$ python -q
>>> import numpy as np
>>> from numpy import linalg as LA
>>> np.set_printoptions(precision=1, suppress=True, linewidth=200, legacy="1.25")
>>> E = np.load("out5.npy")
>>> print(E.round(1) + 0)
[[-0.4 -0.9  0.2  0.4 -0.5  0.  -0.5  0.1  0.  -1.4 -0.6 -0.2]
 [ 0.3 -0.4 -1.7 -0.1 -0.1 -0.1  0.   0.2 -0.2 -0.4  0.8  0.1]
 [-0.5 -0.3 -0.3 -0.2  1.4  0.  -0.8  0.3  0.4  0.1 -0.5  0.7]
 [ 0.6 -0.6  0.9 -0.6 -0.1 -0.5  0.   1.1  0.  -0.1  0.7  0.6]
 [ 1.1  0.2 -0.2 -0.8  0.   0.   0.3 -0.6  0.2 -0.6 -1.   0.6]
 [-0.3  0.3  0.3  0.   0.5 -0.1  0.4 -0.8  1.  -0.9  1.   0.2]
 [ 0.1  0.1  0.   0.5 -0.8  1.1 -0.4  0.   0.6  0.3  0.2  1.1]
 [ 0.2  0.5  0.2  0.4  0.7  0.8  0.2  0.3 -1.2 -0.7  0.2  0.3]
 [-0.6  0.7  0.  -0.7 -0.5 -0.6 -0.9 -0.4 -0.8 -0.2  0.3  0.6]
 [ 0.7  0.9 -0.1  1.   0.  -0.8 -0.7  0.4  0.4 -0.2  0.  -0.2]
 [ 0.2 -0.8  0.1  0.9  0.2 -0.8  0.3 -0.9 -0.5  0.3  0.1  0.8]
 [-0.8  0.5 -0.3  0.2 -0.3 -0.5  1.1  0.8  0.1 -0.2 -0.5  0.7]]
>>> out = LA.inv(E)
>>> print(round(float(LA.cond(E)), 1))
1.0
>>> print(np.round(LA.inv(out), 1) + 0)
[[-0.4 -0.9  0.2  0.4 -0.5  0.  -0.5  0.1  0.  -1.4 -0.6 -0.2]
 [ 0.3 -0.4 -1.7 -0.1 -0.1 -0.1  0.   0.2 -0.2 -0.4  0.8  0.1]
 [-0.5 -0.3 -0.3 -0.2  1.4  0.  -0.8  0.3  0.4  0.1 -0.5  0.7]
 [ 0.6 -0.6  0.9 -0.6 -0.1 -0.5  0.   1.1  0.  -0.1  0.7  0.6]
 [ 1.1  0.2 -0.2 -0.8  0.   0.   0.3 -0.6  0.2 -0.6 -1.   0.6]
 [-0.3  0.3  0.3  0.   0.5 -0.1  0.4 -0.8  1.  -0.9  1.   0.2]
 [ 0.1  0.1  0.   0.5 -0.8  1.1 -0.4  0.   0.6  0.3  0.2  1.1]
 [ 0.2  0.5  0.2  0.4  0.7  0.8  0.2  0.3 -1.2 -0.7  0.2  0.3]
 [-0.6  0.7  0.  -0.7 -0.5 -0.6 -0.9 -0.4 -0.8 -0.2  0.3  0.6]
 [ 0.7  0.9 -0.1  1.   0.  -0.8 -0.7  0.4  0.4 -0.2  0.  -0.2]
 [ 0.2 -0.8  0.1  0.9  0.2 -0.8  0.3 -0.9 -0.5  0.3  0.1  0.8]
 [-0.8  0.5 -0.3  0.2 -0.3 -0.5  1.1  0.8  0.1 -0.2 -0.5  0.7]]
>>> print(out.round(1) + 0)
[[-0.1  0.1 -0.1  0.2  0.3 -0.1  0.   0.1 -0.2  0.2  0.  -0.2]
 [-0.2 -0.1 -0.1 -0.1  0.1  0.1  0.   0.1  0.2  0.2 -0.2  0.1]
 [ 0.1 -0.4 -0.1  0.2  0.   0.1  0.   0.1  0.   0.   0.  -0.1]
 [ 0.1  0.   0.  -0.2 -0.2  0.   0.1  0.1 -0.2  0.3  0.2  0.1]
 [-0.1  0.   0.3  0.   0.   0.1 -0.2  0.2 -0.1  0.   0.  -0.1]
 [ 0.   0.   0.  -0.1  0.   0.   0.3  0.2 -0.1 -0.2 -0.2 -0.1]
 [-0.1  0.  -0.2  0.   0.1  0.1 -0.1  0.1 -0.2 -0.2  0.1  0.3]
 [ 0.   0.1  0.1  0.3 -0.1 -0.2  0.   0.1 -0.1  0.1 -0.2  0.2]
 [ 0.   0.   0.1  0.   0.   0.2  0.1 -0.3 -0.2  0.1 -0.1  0. ]
 [-0.3 -0.1  0.   0.  -0.1 -0.2  0.1 -0.2  0.  -0.1  0.1 -0.1]
 [-0.1  0.2 -0.1  0.2 -0.3  0.3  0.   0.1  0.1  0.   0.  -0.1]
 [ 0.   0.   0.2  0.1  0.1  0.   0.3  0.1  0.1  0.   0.2  0.2]]
>>> print((np.abs(out) > 1e-9).astype(int))
[[1 1 1 1 1 1 1 1 1 1 1 1]
 [1 1 1 1 1 1 1 1 1 1 1 1]
 [1 1 1 1 1 1 1 1 1 1 1 1]
 [1 1 1 1 1 1 1 1 1 1 1 1]
 [1 1 1 1 1 1 1 1 1 1 1 1]
 [1 1 1 1 1 1 1 1 1 1 1 1]
 [1 1 1 1 1 1 1 1 1 1 1 1]
 [1 1 1 1 1 1 1 1 1 1 1 1]
 [1 1 1 1 1 1 1 1 1 1 1 1]
 [1 1 1 1 1 1 1 1 1 1 1 1]
 [1 1 1 1 1 1 1 1 1 1 1 1]
 [1 1 1 1 1 1 1 1 1 1 1 1]]
>>> print(np.round(E @ out, 1) + 0)
[[1. 0. 0. 0. 0. 0. 0. 0. 0. 0. 0. 0.]
 [0. 1. 0. 0. 0. 0. 0. 0. 0. 0. 0. 0.]
 [0. 0. 1. 0. 0. 0. 0. 0. 0. 0. 0. 0.]
 [0. 0. 0. 1. 0. 0. 0. 0. 0. 0. 0. 0.]
 [0. 0. 0. 0. 1. 0. 0. 0. 0. 0. 0. 0.]
 [0. 0. 0. 0. 0. 1. 0. 0. 0. 0. 0. 0.]
 [0. 0. 0. 0. 0. 0. 1. 0. 0. 0. 0. 0.]
 [0. 0. 0. 0. 0. 0. 0. 1. 0. 0. 0. 0.]
 [0. 0. 0. 0. 0. 0. 0. 0. 1. 0. 0. 0.]
 [0. 0. 0. 0. 0. 0. 0. 0. 0. 1. 0. 0.]
 [0. 0. 0. 0. 0. 0. 0. 0. 0. 0. 1. 0.]
 [0. 0. 0. 0. 0. 0. 0. 0. 0. 0. 0. 1.]]
>>> print(np.allclose(out, E.T))
False
